In [1]: import numpy as np

In [2]: np.set_printoptions(precision=3, suppress=True, linewidth=200, sign=" ")

In [3]: rd = lambda a: np.round(a, 3) + 0

In [4]: Z = np.array([[-3, 9, -2], [4, 6, -2], [-7, -6, 7]])

In [5]: rng = np.random.default_rng(9916)

In [6]: data = (rng.random((30, 3)) < 0.25) @ Z

In [7]: data
Out[7]: 
array([[ 4,  6, -2],
       [-7, -6,  7],
       [-7, -6,  7],
       [ 0,  0,  0],
       [ 0,  0,  0],
       [-3,  0,  5],
       [ 0,  0,  0],
       [-7, -6,  7],
       [-3,  9, -2],
       [ 0,  0,  0],
       [ 0,  0,  0],
       [ 0,  0,  0],
       [ 0,  0,  0],
       [-3,  9, -2],
       [-7, -6,  7],
       [-3,  9, -2],
       [ 1, 15, -4],
       [ 4,  6, -2],
       [ 0,  0,  0],
       [-7, -6,  7],
       [-3,  9, -2],
       [ 4,  6, -2],
       [-3,  0,  5],
       [-3,  9, -2],
       [ 4,  6, -2],
       [ 0,  0,  0],
       [-7, -6,  7],
       [-3,  9, -2],
       [-3,  9, -2],
       [ 4,  6, -2]])

In [8]: # row 2 repeats row 1

In [9]: x0 = np.array([-3, 0, 4])

In [10]: rhs = data @ x0

In [11]: coef, lr = np.zeros(3), 1 / np.linalg.norm(data, 2) ** 2

In [12]: for i in range(6):
    ...:     coef -= lr * data.T @ (data @ coef - rhs)
    ...:     if i % 2 == 0: print(i, round(np.linalg.norm(data @ coef - rhs), 3))
    ...: 
0 58.569
2 28.839
4 15.887

In [13]: rd(np.linalg.cond(data))
Out[13]: np.float64(6.133)

In [14]: z = data[:, 2] > np.median(data[:, 2])

In [15]: f = data[z].mean(axis=0) - data[~z].mean(axis=0)

In [16]: rd(f)
Out[16]: array([-6.   , -9.409,  7.773])

In [17]: K = np.array([[-0.3, -0.7, -0.2, -1.1, 1.2, -0.1, 1.2, -1.6],
    ...:     [-0.7, 0.5, 0.2, 0.0, -0.2, -1.8, 0.7, 0.0],
    ...:     [-1.0, 0.2, 0.0, -1.1, 0.3, 1.0, -0.6, -0.9],
    ...:     [1.2, -0.2, 0.6, 1.6, 1.1, 0.0, 0.6, -0.6],
    ...:     [2.1, 0.2, 0.9, -1.2, 0.7, -0.5, -1.9, 0.7],
    ...:     [-0.2, 0.3, -0.5, -0.9, 0.9, -0.4, 0.2, 0.1],
    ...:     [-0.2, -0.6, 0.3, -0.4, -0.2, 0.8, 0.4, -1.5]])

In [18]: f, r1 = K[0], K[3]

In [19]: rd(f @ r1)
Out[19]: np.float64(0.9)

In [20]: p = (f @ r1) / (f @ f) * f

In [21]: rd(r1 - p)
Out[21]: array([ 1.237, -0.113,  0.625,  1.736,  0.952,  0.012,  0.452, -0.402])

In [22]: Xs = data - data.mean(axis=0)

In [23]: evecs = np.linalg.svd(Xs)[2][:2]

In [24]: M2 = Xs - Xs @ evecs.T @ evecs

In [25]: rd(np.cov(Xs @ evecs.T, rowvar=False))
Out[25]: 
array([[ 51.561,   0.   ],
       [  0.   ,   8.991]])

In [26]: rd(np.diag(evecs.T @ evecs))
Out[26]: array([ 0.858,  0.87 ,  0.272])

In [27]: rd((Xs @ evecs.T).std(axis=0))
Out[27]: array([ 7.06 ,  2.948])

In [28]: np.linalg.norm(M2, axis=1).round(6).argmax()
Out[28]: np.int64(5)

In [29]: rd(M2.std(axis=0))
Out[29]: array([ 0.358,  0.343,  0.812])

In [30]: M2 = K / np.linalg.norm(K, axis=1, keepdims=True)

In [31]: gram = M2 @ M2.T

In [32]: (np.abs(gram) > 0.9).astype(int)
Out[32]: 
array([[ 1,  0,  0,  0,  0,  0,  0],
       [ 0,  1,  0,  0,  0,  0,  0],
       [ 0,  0,  1,  0,  0,  0,  0],
       [ 0,  0,  0,  1,  0,  0,  0],
       [ 0,  0,  0,  0,  1,  0,  0],
       [ 0,  0,  0,  0,  0,  1,  0],
       [ 0,  0,  0,  0,  0,  0,  1]])

In [33]: rd(np.linalg.norm(M2, axis=1))
Out[33]: array([ 1.,  1.,  1.,  1.,  1.,  1.,  1.])

In [34]: rd(np.degrees(np.arccos(np.clip(gram[5, 2], -1, 1))))
Out[34]: np.float64(73.247)

In [35]: A = np.load("dump.npy")

In [36]: A
Out[36]: 
array([[  1.,   1.,   6.,  -5.],
       [  0.,   4.,   4.,  -4.],
       [ -2.,   2.,  16., -12.],
       [ -2.,   2.,  16., -12.]])

In [37]: # rank 3

In [38]: x0 = np.array([0, 0, 1, 1])

In [39]: h = np.maximum(A @ x0, 0)

In [40]: np.maximum(A @ x0, 0) - np.maximum(-A @ x0, 0)
Out[40]: array([ 1.,  0.,  4.,  4.])

In [41]: np.maximum(A @ (3 * x0), 0)
Out[41]: array([  3.,   0.,  12.,  12.])

In [42]: A.T @ h
Out[42]: array([ -15.,   17.,  134., -101.])

In [43]: np.flatnonzero(h > 1e-9)
Out[43]: array([ 0,  2,  3])

In [44]: feats = np.load("arr.npy")

In [45]: feats
Out[45]: 
array([[ 0.066,  0.007,  0.027, -0.023,  0.028, -0.051],
       [-0.005,  0.049, -0.032, -0.031,  0.104,  0.04 ],
       [ 2.306,  1.507, -0.583,  0.316,  4.873, -3.913],
       [ 2.439,  1.445, -0.627,  0.33 ,  4.857, -3.96 ],
       [ 2.417,  1.466, -0.585,  0.198,  4.731, -3.942],
       [ 0.017,  0.086, -0.084,  0.092, -0.039,  0.028],
       [ 2.401,  1.514, -0.691,  0.306,  4.871, -3.925],
       [ 2.376,  1.438, -0.595,  0.373,  4.797, -3.835],
       [ 2.376,  1.561, -0.538,  0.373,  4.813, -3.897],
       [ 0.009,  0.033, -0.06 , -0.014, -0.045,  0.076],
       [ 0.78 ,  0.471, -0.247,  0.139,  1.521, -1.376],
       [ 0.871,  0.578, -0.224,  0.104,  1.715, -1.254],
       [-0.017,  0.069, -0.014, -0.034, -0.022, -0.023],
       [ 1.532,  0.941, -0.399,  0.178,  3.161, -2.569],
       [ 0.802,  0.526, -0.242,  0.107,  1.617, -1.296],
       [ 0.861,  0.575, -0.231,  0.127,  1.634, -1.305],
       [ 0.809,  0.471, -0.152,  0.063,  1.565, -1.352]])

In [46]: Xs = feats - feats.mean(axis=0)

In [47]: evecs = np.linalg.svd(Xs)[2][:1]

In [48]: M2 = Xs - Xs @ evecs.T @ evecs

In [49]: rd((Xs @ evecs.T).std(axis=0))
Out[49]: array([ 2.828])

In [50]: rd(np.linalg.norm(M2) / np.linalg.norm(Xs))
Out[50]: np.float64(0.034)

In [51]: rd(M2.std(axis=0))
Out[51]: array([ 0.033,  0.038,  0.039,  0.046,  0.034,  0.045])

In [52]: rd(np.cov(Xs @ evecs.T, rowvar=False))
Out[52]: np.float64(8.495)

In [53]: np.linalg.norm(M2, axis=1).round(6).argmax()
Out[53]: np.int64(4)

In [54]: Xs = (feats - feats.mean(axis=0)) / feats.std(axis=0)

In [55]: np.argwhere(np.abs(Xs) > 2)
Out[55]: array([], shape=(0, 2), dtype=int64)

In [56]: coef = np.linalg.lstsq(np.delete(Xs, 3, axis=1), Xs[:, 3])[0]

In [57]: rd(coef)
Out[57]: array([-0.362,  1.44 , -0.454,  0.023,  0.604])

In [58]: rd(1 - np.var(Xs[:, 3] - np.delete(Xs, 3, axis=1) @ coef))
Out[58]: np.float64(0.906)

In [59]: M2 = np.array([[2], [-1], [-3], [2]])

In [60]: Z = np.array([[1, -2, 2]])

In [61]: F = M2 @ Z + 0.02 * rng.normal(size=(4, 3))

In [62]: rd(F)
Out[62]: 
array([[ 2.006, -3.983,  4.006],
       [-0.987,  2.006, -2.007],
       [-2.985,  5.99 , -5.974],
       [ 1.98 , -4.012,  3.968]])

In [63]: U, sv, Vh = np.linalg.svd(F)

In [64]: np.argmax(sv[:-1] / (sv[1:] + 1e-6)) + 1
Out[64]: np.int64(1)

In [65]: M2 = U[:, :1] @ np.diag(sv[:1]) @ Vh[:1]

In [66]: rd(np.abs(F - M2).max())
Out[66]: np.float64(0.02)

In [67]: np.linalg.matrix_rank(M2)
Out[67]: np.int64(1)

In [68]: M2 = np.array([[-3, 2, 0], [-2, 1, -2], [-2, -1, -3]])

In [69]: rd(np.einsum("ik,kj->ij", F, M2))
Out[69]: 
array([[-6.065, -3.976, -4.052],
       [ 2.963,  2.04 ,  2.01 ],
       [ 8.923,  5.993,  5.941],
       [-5.852, -4.02 , -3.88 ]])

In [70]: rd(M2.T @ F.T)
Out[70]: 
array([[-6.065,  2.963,  8.923, -5.852],
       [-3.976,  2.04 ,  5.993, -4.02 ],
       [-4.052,  2.01 ,  5.941, -3.88 ]])

In [71]: np.linalg.matrix_rank(F @ M2)
Out[71]: np.int64(3)

In [72]: x0 = np.array([1, 1, 1])

In [73]: rhs = F @ x0

In [74]: coef, lr = np.zeros(3), 1 / np.linalg.norm(F, 2) ** 2

In [75]: for i in range(50):
    ...:     coef -= lr * F.T @ (F @ coef - rhs)
    ...:     if i % 10 == 0: print(i, round(np.linalg.norm(F @ coef - rhs), 3))
    ...: 
0 0.063
10 0.063
20 0.063
30 0.063
40 0.063

In [76]: rd(coef)
Out[76]: array([ 0.11 , -0.22 ,  0.221])

In [77]: rd(np.linalg.cond(F))
Out[77]: np.float64(887.175)

In [78]: q, Rm = np.linalg.qr(F)

In [79]: rd(q @ Rm)
Out[79]: 
array([[ 2.006, -3.983,  4.006],
       [-0.987,  2.006, -2.007],
       [-2.985,  5.99 , -5.974],
       [ 1.98 , -4.012,  3.968]])

In [80]: np.allclose(Rm.T @ Rm, F.T @ F)
Out[80]: True

In [81]: mat = np.array([[3.0, 1.0, 0.0, 0.0],
    ...:     [0.0, 3.0, 1.0, 0.0],
    ...:     [0.0, 0.0, 3.0, 1.0],
    ...:     [0.0, 0.0, 0.0, 3.0]])

In [82]: # triangular

In [83]: x0 = np.array([-1, 3, 0, 2])

In [84]: A * x0
Out[84]: 
array([[ -1.,   3.,   0., -10.],
       [ -0.,  12.,   0.,  -8.],
       [  2.,   6.,   0., -24.],
       [  2.,   6.,   0., -24.]])

In [85]: A @ (2 * x0)
Out[85]: array([-16.,   8., -32., -32.])

In [86]: M2 = mat / np.sqrt((mat ** 2).mean(axis=1, keepdims=True))

In [87]: rd(np.linalg.norm(M2, axis=1))
Out[87]: array([ 2.,  2.,  2.,  2.])

In [88]: np.linalg.matrix_rank(mat - mat.mean(axis=1, keepdims=True))
Out[88]: np.int64(3)

In [89]: np.linalg.matrix_rank(M2) == np.linalg.matrix_rank(mat)
Out[89]: np.True_

In [90]: rd(M2[2])
Out[90]: array([ 0.   ,  0.   ,  1.897,  0.632])

In [91]: f = np.array([2, 1, 2, 3, 3, -1, -3])

In [92]: r1 = np.array([3, 4, -3, -4, -4, 1, 3])

In [93]: m1 = f[:, None] + r1[None, :]

In [94]: m1
Out[94]: 
array([[ 5,  6, -1, -2, -2,  3,  5],
       [ 4,  5, -2, -3, -3,  2,  4],
       [ 5,  6, -1, -2, -2,  3,  5],
       [ 6,  7,  0, -1, -1,  4,  6],
       [ 6,  7,  0, -1, -1,  4,  6],
       [ 2,  3, -4, -5, -5,  0,  2],
       [ 0,  1, -6, -7, -7, -2,  0]])

In [95]: np.linalg.cond(m1) > 100
Out[95]: np.True_

In [96]: [round(float(x), 3) for x in np.linalg.svd(m1, compute_uv=False)[:3]]
Out[96]: [24.636, 13.567, 0.0]

In [97]: np.linalg.matrix_rank(m1, rtol=0.1)
Out[97]: np.int64(2)

In [98]: rd(np.trace(np.linalg.pinv(m1) @ m1))
Out[98]: np.float64(2.0)

In [99]: np.linalg.lstsq(m1[:-1].T, m1[-1])[2]
Out[99]: np.int32(2)

In [100]: np.unique(m1.round(6), axis=0).shape
Out[100]: (5, 7)

In [101]: r = np.linalg.matrix_rank(m1)

In [102]: r
Out[102]: np.int64(2)

In [103]: N = np.linalg.svd(m1)[2][r:].T

In [104]: [int(np.linalg.matrix_rank(np.delete(m1, i, axis=0))) for i in range(7)]
Out[104]: [2, 2, 2, 2, 2, 2, 2]

In [105]: [int(np.linalg.matrix_rank(m1[:, :j + 1])) for j in range(7)]
Out[105]: [1, 2, 2, 2, 2, 2, 2]

In [106]: np.linalg.matrix_power(m1, 2)
Out[106]: 
array([[  26,   40,  -58,  -72,  -72,   -2,   26],
       [  -2,    5,  -44,  -51,  -51,  -16,   -2],
       [  26,   40,  -58,  -72,  -72,   -2,   26],
       [  54,   75,  -72,  -93,  -93,   12,   54],
       [  54,   75,  -72,  -93,  -93,   12,   54],
       [ -58,  -65,  -16,   -9,   -9,  -44,  -58],
       [-114, -135,   12,   33,   33,  -72, -114]])

In [107]: rd(np.linalg.det(m1))
Out[107]: np.float64(0.0)

In [108]: np.linalg.determinant(m1)
---------------------------------------------------------------------------
AttributeError                            Traceback (most recent call last)
Cell In[108], line 1
----> 1 np.linalg.determinant(m1)

AttributeError: module 'numpy.linalg' has no attribute 'determinant'

In [109]: rd(np.abs(np.linalg.eigvals(m1)).max())
Out[109]: np.float64(14.491)

In [110]: W0 = np.array([[0, 0, 1, 0, 1, 0, 0],
     ...:     [0, 0, 0, 1, 0, 1, 1],
     ...:     [1, 0, 0, 0, 1, 0, 0],
     ...:     [0, 1, 0, 0, 0, 1, 1],
     ...:     [1, 0, 1, 0, 0, 0, 0],
     ...:     [0, 1, 0, 1, 0, 0, 1],
     ...:     [0, 1, 0, 1, 0, 1, 0]])

In [111]: W0
Out[111]: 
array([[ 0,  0,  1,  0,  1,  0,  0],
       [ 0,  0,  0,  1,  0,  1,  1],
       [ 1,  0,  0,  0,  1,  0,  0],
       [ 0,  1,  0,  0,  0,  1,  1],
       [ 1,  0,  1,  0,  0,  0,  0],
       [ 0,  1,  0,  1,  0,  0,  1],
       [ 0,  1,  0,  1,  0,  1,  0]])

In [112]: W1 = np.array([[0, 0], [-1, 1], [-2, -3], [1, 3], [2, 1], [-1, 0], [-2, 0]])

In [113]: coef = np.array([-8, -8])

In [114]: H = np.maximum(W0 @ W1 + coef, 0)

In [115]: (H > 0).astype(int)
Out[115]: 
array([[ 0,  0],
       [ 0,  0],
       [ 0,  0],
       [ 0,  0],
       [ 0,  0],
       [ 0,  0],
       [ 0,  0]])

In [116]: H
Out[116]: 
array([[ 0,  0],
       [ 0,  0],
       [ 0,  0],
       [ 0,  0],
       [ 0,  0],
       [ 0,  0],
       [ 0,  0]])

In [117]: Z = np.array([[3, -2], [2, -1]])

In [118]: H @ Z
Out[118]: 
array([[ 0,  0],
       [ 0,  0],
       [ 0,  0],
       [ 0,  0],
       [ 0,  0],
       [ 0,  0],
       [ 0,  0]])

In [119]: (H @ Z).round(6).argmax(axis=1)
Out[119]: array([ 0,  0,  0,  0,  0,  0,  0])

In [120]: np.argwhere(np.triu(W0))
Out[120]: 
array([[ 0,  2],
       [ 0,  4],
       [ 1,  3],
       [ 1,  5],
       [ 1,  6],
       [ 2,  4],
       [ 3,  5],
       [ 3,  6],
       [ 5,  6]])

In [121]: W0.sum(axis=0)
Out[121]: array([ 2,  3,  2,  3,  2,  3,  3])

In [122]: L = np.diag(W0.sum(axis=1)) - W0

In [123]: np.linalg.matrix_rank(L)
Out[123]: np.int64(5)

In [124]: L
Out[124]: 
array([[ 2,  0, -1,  0, -1,  0,  0],
       [ 0,  3,  0, -1,  0, -1, -1],
       [-1,  0,  2,  0, -1,  0,  0],
       [ 0, -1,  0,  3,  0, -1, -1],
       [-1,  0, -1,  0,  2,  0,  0],
       [ 0, -1,  0, -1,  0,  3, -1],
       [ 0, -1,  0, -1,  0, -1,  3]])

In [125]: f = np.array([3, 6, 8, 3, 5, 6, 0])

In [126]: M2 = W0 + np.outer(f, np.eye(7)[0])

In [127]: np.linalg.matrix_rank(np.linalg.inv(M2) - np.linalg.inv(W0), tol=1e-8)
Out[127]: np.int64(1)

In [128]: rd(np.linalg.det(M2) / np.linalg.det(W0)), rd(1 + np.linalg.solve(W0, f)[0])
Out[128]: (np.float64(6.0), np.float64(6.0))

In [129]: M2
Out[129]: 
array([[ 3.,  0.,  1.,  0.,  1.,  0.,  0.],
       [ 6.,  0.,  0.,  1.,  0.,  1.,  1.],
       [ 9.,  0.,  0.,  0.,  1.,  0.,  0.],
       [ 3.,  1.,  0.,  0.,  0.,  1.,  1.],
       [ 6.,  0.,  1.,  0.,  0.,  0.,  0.],
       [ 6.,  1.,  0.,  1.,  0.,  0.,  1.],
       [ 0.,  1.,  0.,  1.,  0.,  1.,  0.]])

In [130]: (np.linalg.matrix_power((W0 != 0) + (W0.T != 0) + np.eye(7), 7) > 0).astype(int)
Out[130]: 
array([[ 1,  0,  1,  0,  1,  0,  0],
       [ 0,  1,  0,  1,  0,  1,  1],
       [ 1,  0,  1,  0,  1,  0,  0],
       [ 0,  1,  0,  1,  0,  1,  1],
       [ 1,  0,  1,  0,  1,  0,  0],
       [ 0,  1,  0,  1,  0,  1,  1],
       [ 0,  1,  0,  1,  0,  1,  1]])

In [131]: np.flatnonzero(np.linalg.matrix_power((W0 != 0) + (W0.T != 0) + np.eye(7), 7)[5])
Out[131]: array([ 1,  3,  5,  6])

In [132]: rd(np.sort(np.linalg.eigvals(W0).real))
Out[132]: array([-1., -1., -1., -1., -1.,  2.,  3.])

In [133]: rd(np.linalg.det(W0))
Out[133]: np.float64(-6.0)
